$ python3 -q
>>> import numpy as np
>>> import numpy.linalg as la
>>> np.set_printoptions(precision=2, suppress=True, linewidth=100, sign=" ")
>>> W2 = np.array([[-0.7, -0.2, -1.5]])
>>> rng = np.random.default_rng(2668)
>>> data = np.array([[-3],
...     [-2],
...     [1],
...     [3],
...     [0],
...     [2],
...     [-1],
...     [-3],
...     [-3],
...     [0],
...     [2],
...     [2],
...     [-2],
...     [-1],
...     [3],
...     [3],
...     [1],
...     [1]]) @ W2 + 0.02 * rng.normal(size=(18, 3))
>>> data.round(2) + 0
array([[ 2.1 ,  0.62,  4.52],
       [ 1.39,  0.41,  2.99],
       [-0.7 , -0.18, -1.5 ],
       [-2.15, -0.59, -4.48],
       [-0.02, -0.01,  0.  ],
       [-1.39, -0.4 , -3.03],
       [ 0.66,  0.2 ,  1.53],
       [ 2.15,  0.59,  4.48],
       [ 2.13,  0.62,  4.48],
       [-0.01, -0.04, -0.01],
       [-1.38, -0.39, -3.02],
       [-1.38, -0.37, -3.  ],
       [ 1.42,  0.41,  3.02],
       [ 0.67,  0.21,  1.5 ],
       [-2.15, -0.6 , -4.5 ],
       [-2.1 , -0.59, -4.5 ],
       [-0.69, -0.18, -1.51],
       [-0.68, -0.2 , -1.53]])
>>> Y = np.c_[data[:, :2] @ np.array([[0, 1], [1, 0]]), np.array([1, 3, 2, 1, 2, 3, 2, 0, 2, 0, 3, 1, 0, 0, 2, 0, 3, 3])]
>>> Y
array([[ 0.62,  2.1 ,  1.  ],
       [ 0.41,  1.39,  3.  ],
       [-0.18, -0.7 ,  2.  ],
       [-0.59, -2.15,  1.  ],
       [-0.01, -0.02,  2.  ],
       [-0.4 , -1.39,  3.  ],
       [ 0.2 ,  0.66,  2.  ],
       [ 0.59,  2.15,  0.  ],
       [ 0.62,  2.13,  2.  ],
       [-0.04, -0.01,  0.  ],
       [-0.39, -1.38,  3.  ],
       [-0.37, -1.38,  1.  ],
       [ 0.41,  1.42,  0.  ],
       [ 0.21,  0.67,  0.  ],
       [-0.6 , -2.15,  2.  ],
       [-0.59, -2.1 ,  0.  ],
       [-0.18, -0.69,  3.  ],
       [-0.2 , -0.68,  3.  ]])
>>> la.matrix_rank(Y)
np.int64(3)
>>> np.round(la.norm(Y - data @ la.lstsq(data, Y)[0], axis=0), 2) + 0
array([ 0.  ,  0.  ,  6.94])
>>> la.norm(la.qr(data)[0].T @ Y, axis=0) ** 2 / ((Y ** 2).sum(axis=0) + 1e-12)
array([ 1.  ,  1.  ,  0.29])
